$ python3 -q
>>> import numpy as np
>>> np.set_printoptions(suppress=True, linewidth=200)
>>> def rd(a):
...     return np.round(a, 2) + 0
... 
>>> arr = np.loadtxt("x.csv", delimiter=",")
>>> rd(arr)
array([[  6.17,   0.28,  -6.63,  -0.12, -14.08,  -0.23, -19.93],
       [  4.68,  -0.2 ,  -6.49,  -0.45, -11.89,  -0.91, -17.08],
       [  1.13,  -1.23,  -5.72,  -1.15,  -6.72,  -2.3 , -10.32],
       [ -0.44,  -1.53,  -4.87,  -1.33,  -4.26,  -2.66,  -7.01],
       [ -1.32,  -1.2 ,  -2.6 ,  -0.98,  -1.43,  -1.96,  -2.81],
       [ -0.29,  -0.21,  -0.39,  -0.17,  -0.18,  -0.34,  -0.39],
       [  1.33,   0.89,   1.49,   0.7 ,   0.65,   1.41,   1.51],
       [ 14.21,   8.07,  10.91,   6.28,   6.89,  12.56,  15.69],
       [ 24.35,  13.28,  16.79,  10.28,  14.02,  20.57,  30.01],
       [ 27.72,  14.98,  18.63,  11.59,  16.81,  23.17,  35.4 ],
       [ 28.46,  15.35,  19.03,  11.87,  17.46,  23.75,  36.63],
       [ 40.11,  21.15,  25.09,  16.3 ,  28.75,  32.6 ,  57.67]])
>>> gram = arr.T @ arr
>>> rd(np.trace(gram)), rd((arr ** 2).sum())
(np.float64(20532.68), np.float64(20532.68))
>>> r = np.linalg.matrix_rank(arr)
>>> r
np.int64(3)
>>> N = np.linalg.svd(arr)[2][r:].T
>>> [int(np.linalg.matrix_rank(arr[:, :j + 1])) for j in range(7)]
[1, 2, 2, 2, 3, 3, 3]
>>> N.shape
(7, 4)
>>> np.linalg.matrix_rank(arr.T @ arr), np.linalg.matrix_rank(arr @ arr.T)
(np.int64(3), np.int64(3))
>>> [int(np.linalg.matrix_rank(arr[:i])) for i in range(1, len(arr) + 1)]
[1, 2, 3, 3, 3, 3, 3, 3, 3, 3, 3, 3]
>>> theta = np.radians(36)
>>> Rm = np.eye(7)
>>> Rm[6, 6] = Rm[3, 3] = np.cos(theta)
>>> Rm[6, 3], Rm[3, 6] = -np.sin(theta), np.sin(theta)
>>> rd(Rm)
array([[ 1.  ,  0.  ,  0.  ,  0.  ,  0.  ,  0.  ,  0.  ],
       [ 0.  ,  1.  ,  0.  ,  0.  ,  0.  ,  0.  ,  0.  ],
       [ 0.  ,  0.  ,  1.  ,  0.  ,  0.  ,  0.  ,  0.  ],
       [ 0.  ,  0.  ,  0.  ,  0.81,  0.  ,  0.  ,  0.59],
       [ 0.  ,  0.  ,  0.  ,  0.  ,  1.  ,  0.  ,  0.  ],
       [ 0.  ,  0.  ,  0.  ,  0.  ,  0.  ,  1.  ,  0.  ],
       [ 0.  ,  0.  ,  0.  , -0.59,  0.  ,  0.  ,  0.81]])
>>> Y = arr @ Rm.T
>>> rd(np.abs(Y - arr).max(axis=0))
array([ 0.  ,  0.  ,  0.  , 30.78,  0.  ,  0.  , 20.59])
>>> rd(np.linalg.svd(arr, compute_uv=False)), rd(np.linalg.svd(Y, compute_uv=False))
(array([140.26,  28.75,   5.69,   0.  ,   0.  ,   0.  ,   0.  ]), array([140.26,  28.75,   5.69,   0.  ,   0.  ,   0.  ,   0.  ]))
>>> blk = np.stack([arr, 3 * arr, arr[::-1]])
>>> np.linalg.matrix_rank(blk)
array([3, 3, 3])
>>> (blk @ arr.T).shape
(3, 12, 12)
>>> rd(np.linalg.norm(blk, axis=(1, 2)))
array([143.29, 429.88, 143.29])
>>> blk.shape
(3, 12, 7)
>>> W0 = np.loadtxt("arr.csv", delimiter=",")
>>> rd(W0)
array([[ 0.3 ,  0.15, -0.12,  0.18, -0.09,  0.37],
       [ 0.15,  0.97,  0.07, -0.01,  0.01, -0.08],
       [-0.12,  0.07,  0.18, -0.29, -0.18, -0.09],
       [ 0.18, -0.01, -0.29,  0.5 ,  0.35,  0.09],
       [-0.09,  0.01, -0.18,  0.35,  0.47, -0.29],
       [ 0.37, -0.08, -0.09,  0.09, -0.29,  0.58]])
>>> # projection: eigenvalues are 0 or 1
>>> x = np.array([1, 3, 5, 1, 4, 2])
>>> rd(W0 @ np.eye(6)[1])
array([ 0.15,  0.97,  0.07, -0.01,  0.01, -0.08])
>>> rd((W0 * x).sum(axis=1))
array([ 0.71,  3.28, -0.21,  0.76,  0.67, -0.26])
>>> np.linalg.norm(W0 @ x) <= np.linalg.norm(W0, 2) * np.linalg.norm(x) + 1e-9
np.True_
>>> np.allclose(W0[:-1].T @ np.linalg.lstsq(W0[:-1].T, W0[-1])[0], W0[-1])
True
>>> np.abs(np.diag(np.linalg.qr(W0)[1])) > 1e-9
array([ True,  True,  True, False, False, False])
>>> np.unique(W0.round(6), axis=0).shape
(6, 6)
>>> r = np.linalg.matrix_rank(W0)
>>> r
np.int64(3)
>>> N = np.linalg.svd(W0)[2][r:].T
>>> np.linalg.matrix_rank(W0.T @ W0), np.linalg.matrix_rank(W0 @ W0.T)
(np.int64(3), np.int64(3))
>>> [int(np.linalg.matrix_rank(W0[:, :j + 1])) for j in range(6)]
[1, 2, 3, 3, 3, 3]
>>> rd(N @ N.T)
array([[ 0.7 , -0.15,  0.12, -0.18,  0.09, -0.37],
       [-0.15,  0.03, -0.07,  0.01, -0.01,  0.08],
       [ 0.12, -0.07,  0.82,  0.29,  0.18,  0.09],
       [-0.18,  0.01,  0.29,  0.5 , -0.35, -0.09],
       [ 0.09, -0.01,  0.18, -0.35,  0.53,  0.29],
       [-0.37,  0.08,  0.09, -0.09,  0.29,  0.42]])
>>> ev, vecs = np.linalg.eigh(W0)
>>> rd(vecs.T @ W0 @ vecs)
array([[0., 0., 0., 0., 0., 0.],
       [0., 0., 0., 0., 0., 0.],
       [0., 0., 0., 0., 0., 0.],
       [0., 0., 0., 1., 0., 0.],
       [0., 0., 0., 0., 1., 0.],
       [0., 0., 0., 0., 0., 1.]])
>>> rd(np.linalg.eigvalsh(W0 @ W0))
array([0., 0., 0., 1., 1., 1.])
>>> rd(vecs.T @ vecs)
array([[1., 0., 0., 0., 0., 0.],
       [0., 1., 0., 0., 0., 0.],
       [0., 0., 1., 0., 0., 0.],
       [0., 0., 0., 1., 0., 0.],
       [0., 0., 0., 0., 1., 0.],
       [0., 0., 0., 0., 0., 1.]])
>>> rd(np.linalg.svd(W0, compute_uv=False))
array([1., 1., 1., 0., 0., 0.])
>>> (ev > 1e-8).sum(), (ev < -1e-8).sum()
(np.int64(3), np.int64(0))
>>> x = np.array([0, 2, 3, 2, 1, 2])
>>> rd(np.eye(6) - W0)
array([[ 0.7 , -0.15,  0.12, -0.18,  0.09, -0.37],
       [-0.15,  0.03, -0.07,  0.01, -0.01,  0.08],
       [ 0.12, -0.07,  0.82,  0.29,  0.18,  0.09],
       [-0.18,  0.01,  0.29,  0.5 , -0.35, -0.09],
       [ 0.09, -0.01,  0.18, -0.35,  0.53,  0.29],
       [-0.37,  0.08,  0.09, -0.09,  0.29,  0.42]])
>>> rd(W0 @ W0 @ x)
array([ 0.94,  1.99, -0.27,  0.62,  0.06,  0.61])
>>> rd(W0 @ x)
array([ 0.94,  1.99, -0.27,  0.62,  0.06,  0.61])
>>> J = np.diag(np.array([-7, 9, -2]))
>>> J
array([[-7,  0,  0],
       [ 0,  9,  0],
       [ 0,  0, -2]])
>>> # symmetric, so the eigenvalues are real
>>> rng = np.random.default_rng(130)
>>> Y = J + rng.integers(-2, 3, (3, 2)) @ rng.integers(-2, 3, (2, 3))
>>> Y
array([[-7,  0,  2],
       [-2,  5, -2],
       [-1, -2,  2]])
>>> Y - J
array([[ 0,  0,  2],
       [-2, -4, -2],
       [-1, -2,  4]])
>>> np.abs(Y - J).sum(axis=1)
array([2, 8, 7])
>>> np.linalg.matrix_rank(Y - J, tol=1e-8)
np.int64(2)
>>> rd(np.linalg.eigvals(Y))
array([-6.68,  0.59,  6.09])
>>> q = J.astype(float).copy()
>>> for j in range(3):
...     q[:, j] -= q[:, :j] @ (q[:, :j].T @ q[:, j])
...     q[:, j] /= np.linalg.norm(q[:, j])
... 
>>> q.T @ q
array([[1., 0., 0.],
       [0., 1., 0.],
       [0., 0., 1.]])
>>> q.T @ J
array([[7., 0., 0.],
       [0., 9., 0.],
       [0., 0., 2.]])
>>> f = np.array([-3, 3, 2, -1])
>>> mat = -2 * np.eye(4) + np.outer(f, f)
>>> mat
array([[ 7., -9., -6.,  3.],
       [-9.,  7.,  6., -3.],
       [-6.,  6.,  2., -2.],
       [ 3., -3., -2., -1.]])
>>> # symmetric, so the eigenvalues are real
>>> ev, vecs = np.linalg.eigh(mat)
>>> ev.sum(), np.trace(mat)
(np.float64(15.0), np.float64(15.0))
>>> rd(ev)
array([-2., -2., -2., 21.])
>>> rd(np.linalg.eigvalsh(mat + 5 * np.eye(4)))
array([ 3.,  3.,  3., 26.])
>>> f = np.array([2, 3, -3, 1, 2, 2, 3])
>>> M = np.array([np.roll(f, i) for i in range(7)])
>>> M
array([[ 2,  3, -3,  1,  2,  2,  3],
       [ 3,  2,  3, -3,  1,  2,  2],
       [ 2,  3,  2,  3, -3,  1,  2],
       [ 2,  2,  3,  2,  3, -3,  1],
       [ 1,  2,  2,  3,  2,  3, -3],
       [-3,  1,  2,  2,  3,  2,  3],
       [ 3, -3,  1,  2,  2,  3,  2]])
>>> Y = M / np.sqrt((M ** 2).mean(axis=1, keepdims=True))
>>> np.linalg.matrix_rank(Y) == np.linalg.matrix_rank(M)
np.True_
>>> rd(M - M.mean(axis=1, keepdims=True))
array([[ 0.57,  1.57, -4.43, -0.43,  0.57,  0.57,  1.57],
       [ 1.57,  0.57,  1.57, -4.43, -0.43,  0.57,  0.57],
       [ 0.57,  1.57,  0.57,  1.57, -4.43, -0.43,  0.57],
       [ 0.57,  0.57,  1.57,  0.57,  1.57, -4.43, -0.43],
       [-0.43,  0.57,  0.57,  1.57,  0.57,  1.57, -4.43],
       [-4.43, -0.43,  0.57,  0.57,  1.57,  0.57,  1.57],
       [ 1.57, -4.43, -0.43,  0.57,  0.57,  1.57,  0.57]])
>>> rd(np.linalg.norm(Y, axis=1))
array([2.65, 2.65, 2.65, 2.65, 2.65, 2.65, 2.65])
>>> x = np.array([1, 4, 0, 2, 3, 2, 1])
>>> y = M @ x
>>> b, lr = np.zeros(7), 1 / np.linalg.norm(M, 2) ** 2
>>> for i in range(5):
...     b -= lr * M.T @ (M @ b - y)
...     if i % 1 == 0: print(i, round(np.linalg.norm(M @ b - y), 2))
... 
0 12.19
1 9.15
2 6.93
3 5.29
4 4.08
>>> rd(np.linalg.cond(M))
np.float64(2.21)
>>> F = np.load("data.npy")
>>> F
array([[  0,  -2,  -1,   0],
       [  0,  -2,   0,   1],
       [  1,   1,   1,   2],
       [ -2,   0,   1,   2],
       [  0,   2,  -1,  -2],
       [  2,   2,   0,   2],
       [ -2,  -1,  -1,   1],
       [ -2,   1,   0,  -1],
       [  0, -10,  -1,   4]])
>>> hat = F @ np.linalg.solve(F.T @ F, F.T)
>>> rd(hat @ F[:, 1])
array([ -2.,  -2.,   1.,   0.,   2.,   2.,  -1.,   1., -10.])
>>> np.linalg.matrix_rank(np.eye(9) - hat)
np.int64(5)
